% python3 -q
>>> import numpy as np
>>> np.set_printoptions(precision=2, suppress=True, linewidth=140, floatmode="fixed")
>>> A = np.loadtxt("block6.csv", delimiter=",")
>>> print(A)
[[ 0.00  0.00  0.00  4.00]
 [ 0.00 -7.00  0.00  0.00]
 [ 0.00  0.00 -5.00  0.00]
 [ 5.00  0.00  0.00  0.00]]
>>> # splits into 3 blocks
>>> th = np.radians(15)
>>> R = np.eye(4)
>>> R[2, 2] = R[1, 1] = np.cos(th)
>>> R[2, 1], R[1, 2] = -np.sin(th), np.sin(th)
>>> print(R)
[[ 1.00  0.00  0.00  0.00]
 [ 0.00  0.97  0.26  0.00]
 [ 0.00 -0.26  0.97  0.00]
 [ 0.00  0.00  0.00  1.00]]
>>> Y = A @ R.T
>>> print(np.round(np.linalg.det(R), 2), round(float(np.trace(R)), 2))
1.0 3.93
>>> print(Y)
[[ 0.00  0.00  0.00  4.00]
 [ 0.00 -6.76  1.81  0.00]
 [ 0.00 -1.29 -4.83  0.00]
 [ 5.00  0.00  0.00  0.00]]
>>> print(np.linalg.svd(A, compute_uv=False), np.linalg.svd(Y, compute_uv=False))
[7.00 5.00 5.00 4.00] [7.00 5.00 5.00 4.00]
>>> print(np.allclose(A @ A.T, Y @ Y.T))
True
>>> def softmax(z):
...     e = np.exp(z - z.max(axis=-1, keepdims=True))
...     return e / e.sum(axis=-1, keepdims=True)
... 
>>> print(softmax(A).sum(axis=1))
[1.00 1.00 1.00 1.00]
>>> att = A @ A.T / np.sqrt(4)
>>> print(np.round(softmax(att), 2) + 0)
[[1.00 0.00 0.00 0.00]
 [0.00 1.00 0.00 0.00]
 [0.00 0.00 1.00 0.00]
 [0.00 0.00 0.00 1.00]]
>>> print(np.round(softmax(att + np.triu(np.full(att.shape, -np.inf), 1)), 2) + 0)
[[1.00 0.00 0.00 0.00]
 [0.00 1.00 0.00 0.00]
 [0.00 0.00 1.00 0.00]
 [0.00 0.00 0.00 1.00]]
>>> J = np.loadtxt("test9.csv", delimiter=",")
>>> print(J)
[[-1.00 -1.18 -0.60]
 [-0.30  0.99  0.50]
 [-1.20  1.59  0.80]
 [-0.80 -2.57 -1.30]
 [ 0.90  0.78  0.40]
 [ 2.20 -0.03  0.00]
 [ 1.40  0.62  0.30]
 [-1.50 -3.60 -1.80]
 [-1.70 -0.62 -0.30]
 [-1.20 -0.20 -0.10]
 [-0.90  0.82  0.40]
 [ 0.40 -1.78 -0.90]
 [-1.50 -0.83 -0.40]
 [ 0.20  1.42  0.70]
 [ 0.80 -2.81 -1.40]
 [ 2.10 -1.59 -0.80]
 [ 0.20  0.21  0.10]
 [ 0.40  4.21  2.10]
 [ 0.00 -0.82 -0.40]]
>>> Y = np.array([[1, 0, 1], [0, 0, 0], [0, 0, 2]])
>>> print(Y.T @ J.T)
[[-1.00 -0.30 -1.20 -0.80  0.90  2.20  1.40 -1.50 -1.70 -1.20 -0.90  0.40 -1.50  0.20  0.80  2.10  0.20  0.40  0.00]
 [ 0.00  0.00  0.00  0.00  0.00  0.00  0.00  0.00  0.00  0.00  0.00  0.00  0.00  0.00  0.00  0.00  0.00  0.00  0.00]
 [-2.20  0.70  0.40 -3.40  1.70  2.20  2.00 -5.10 -2.30 -1.40 -0.10 -1.40 -2.30  1.60 -2.00  0.50  0.40  4.60 -0.80]]
>>> print(J @ Y)
[[-1.00  0.00 -2.20]
 [-0.30  0.00  0.70]
 [-1.20  0.00  0.40]
 [-0.80  0.00 -3.40]
 [ 0.90  0.00  1.70]
 [ 2.20  0.00  2.20]
 [ 1.40  0.00  2.00]
 [-1.50  0.00 -5.10]
 [-1.70  0.00 -2.30]
 [-1.20  0.00 -1.40]
 [-0.90  0.00 -0.10]
 [ 0.40  0.00 -1.40]
 [-1.50  0.00 -2.30]
 [ 0.20  0.00  1.60]
 [ 0.80  0.00 -2.00]
 [ 2.10  0.00  0.50]
 [ 0.20  0.00  0.40]
 [ 0.40  0.00  4.60]
 [ 0.00  0.00 -0.80]]
>>> print(np.einsum("ik,kj->ij", J, Y))
[[-1.00  0.00 -2.20]
 [-0.30  0.00  0.70]
 [-1.20  0.00  0.40]
 [-0.80  0.00 -3.40]
 [ 0.90  0.00  1.70]
 [ 2.20  0.00  2.20]
 [ 1.40  0.00  2.00]
 [-1.50  0.00 -5.10]
 [-1.70  0.00 -2.30]
 [-1.20  0.00 -1.40]
 [-0.90  0.00 -0.10]
 [ 0.40  0.00 -1.40]
 [-1.50  0.00 -2.30]
 [ 0.20  0.00  1.60]
 [ 0.80  0.00 -2.00]
 [ 2.10  0.00  0.50]
 [ 0.20  0.00  0.40]
 [ 0.40  0.00  4.60]
 [ 0.00  0.00 -0.80]]
>>> print(np.einsum("ik,kj->ji", J, Y))
[[-1.00 -0.30 -1.20 -0.80  0.90  2.20  1.40 -1.50 -1.70 -1.20 -0.90  0.40 -1.50  0.20  0.80  2.10  0.20  0.40  0.00]
 [ 0.00  0.00  0.00  0.00  0.00  0.00  0.00  0.00  0.00  0.00  0.00  0.00  0.00  0.00  0.00  0.00  0.00  0.00  0.00]
 [-2.20  0.70  0.40 -3.40  1.70  2.20  2.00 -5.10 -2.30 -1.40 -0.10 -1.40 -2.30  1.60 -2.00  0.50  0.40  4.60 -0.80]]
>>> W = np.array([[0, 0, 1], [0, 1, 2], [2, 0, 2]])
>>> b = np.array([3, -2, 3])
>>> hid = np.maximum(J @ W + b, 0)
>>> print((hid > 0).astype(int))
[[1 0 0]
 [1 0 1]
 [1 0 1]
 [1 0 0]
 [1 0 1]
 [1 0 1]
 [1 0 1]
 [0 0 0]
 [1 0 0]
 [1 0 1]
 [1 0 1]
 [1 0 0]
 [1 0 0]
 [1 0 1]
 [1 0 0]
 [1 0 1]
 [1 0 1]
 [1 1 1]
 [1 0 1]]
>>> print((hid > 0).mean(axis=0))
[0.95 0.05 0.63]
>>> basis = np.array([[0, 4], [5, 1], [3, 1]])
>>> print(W @ basis)
[[ 3  1]
 [11  3]
 [ 6 10]]
>>> print((hid @ basis).round(6).argmax(axis=1))
[1 1 1 1 1 1 1 0 1 1 1 1 1 1 1 1 1 0 1]
>>> K = np.load("a.npy")
>>> print(K)
[[ 1  1  1  1 -1 -1 -1 -1]
 [ 1 -1 -1  1  1 -1 -1  1]
 [ 1  1 -1 -1 -1 -1  1  1]]
>>> W = np.array([[-2, 5, -2, -5],
...     [4, 1, -5, 5],
...     [0, -5, -3, -3],
...     [-5, -5, 0, 0],
...     [-5, 2, -2, 1],
...     [5, -1, -2, -1],
...     [5, 3, -4, 2],
...     [2, 1, -2, 0]])
>>> b = np.array([1, 8, 3, 1])
>>> hid = np.maximum(K @ W + b, 0)
>>> print(hid)
[[ 0  0  3  0]
 [ 0 13 11  0]
 [15 27  0  6]]
>>> print((hid > 0).astype(int))
[[0 0 1 0]
 [0 1 1 0]
 [1 1 0 1]]
>>> basis = np.array([[-2, 0], [1, -4], [-1, -3], [2, 1]])
>>> print(W @ basis)
[[  1 -19]
 [  8  16]
 [ -8  26]
 [  5  20]
 [ 16  -1]
 [-11   9]
 [  1   2]
 [ -1   2]]
>>> print((hid @ basis).round(6).argmax(axis=1))
[0 0 0]
>>> print(hid @ basis)
[[  -3   -9]
 [   2  -85]
 [   9 -102]]
>>> Y = np.array([[-3, 3, 2]])
>>> X = np.block([[np.zeros((1, 1)), Y], [Y.T, np.zeros((3, 3))]])
>>> print(X)
[[ 0.00 -3.00  3.00  2.00]
 [-3.00  0.00  0.00  0.00]
 [ 3.00  0.00  0.00  0.00]
 [ 2.00  0.00  0.00  0.00]]
>>> # equal to its transpose
>>> print(np.einsum("ij,ji->", X, X))
44.0
>>> print(np.linalg.eigvals(X))
[ 4.69 -4.69  0.00  0.00]
>>> print(np.round(np.linalg.det(X.T), 2))
0.0
>>> print(round(np.linalg.det(X[::-1]), 2))
0.0
>>> print(round(float(np.linalg.eigvals(X).sum().real), 2))
0.0
>>> print(np.poly(X))
[  1.00   0.00 -22.00   0.00   0.00]
>>> print(np.einsum("ii->", X))
0.0
>>> print(np.kron(np.eye(2, dtype=int), X))
[[ 0.00 -3.00  3.00  2.00  0.00 -0.00  0.00  0.00]
 [-3.00  0.00  0.00  0.00 -0.00  0.00  0.00  0.00]
 [ 3.00  0.00  0.00  0.00  0.00  0.00  0.00  0.00]
 [ 2.00  0.00  0.00  0.00  0.00  0.00  0.00  0.00]
 [ 0.00 -0.00  0.00  0.00  0.00 -3.00  3.00  2.00]
 [-0.00  0.00  0.00  0.00 -3.00  0.00  0.00  0.00]
 [ 0.00  0.00  0.00  0.00  3.00  0.00  0.00  0.00]
 [ 0.00  0.00  0.00  0.00  2.00  0.00  0.00  0.00]]
>>> left, s, Vt = np.linalg.svd(X)
>>> evecs = Vt[:(s > 1e-8).sum()]
>>> rng = np.random.default_rng(316)
>>> vec = X[2] + 5 * X[3] + rng.integers(2) * np.eye(4)[2]
>>> print(vec)
[13.00  0.00  0.00  0.00]
>>> print(np.allclose(evecs.T @ evecs @ vec, vec))
True
>>> print(np.round(np.linalg.norm(vec - evecs.T @ evecs @ vec), 2))
0.0
>>> ev, evecs = np.linalg.eigh(X)
>>> vec = np.array([1, 1, 0, 0])
>>> print(vec @ X @ vec / (vec @ vec), np.round(ev[0], 2), np.round(ev[-1], 2))
-3.0 -4.69 4.69
>>> print(np.round(evecs * np.abs(ev) @ evecs.T, 2) + 0)
[[ 4.69  0.00  0.00  0.00]
 [ 0.00  1.92 -1.92 -1.28]
 [ 0.00 -1.92  1.92  1.28]
 [ 0.00 -1.28  1.28  0.85]]
>>> print(np.linalg.eigvalsh(X[1:, 1:]))
[0.00 0.00 0.00]
>>> print(vec @ X @ vec)
-6.0
>>> print(evecs * np.maximum(ev, 0) @ evecs.T)
[[ 2.35 -1.50  1.50  1.00]
 [-1.50  0.96 -0.96 -0.64]
 [ 1.50 -0.96  0.96  0.64]
 [ 1.00 -0.64  0.64  0.43]]
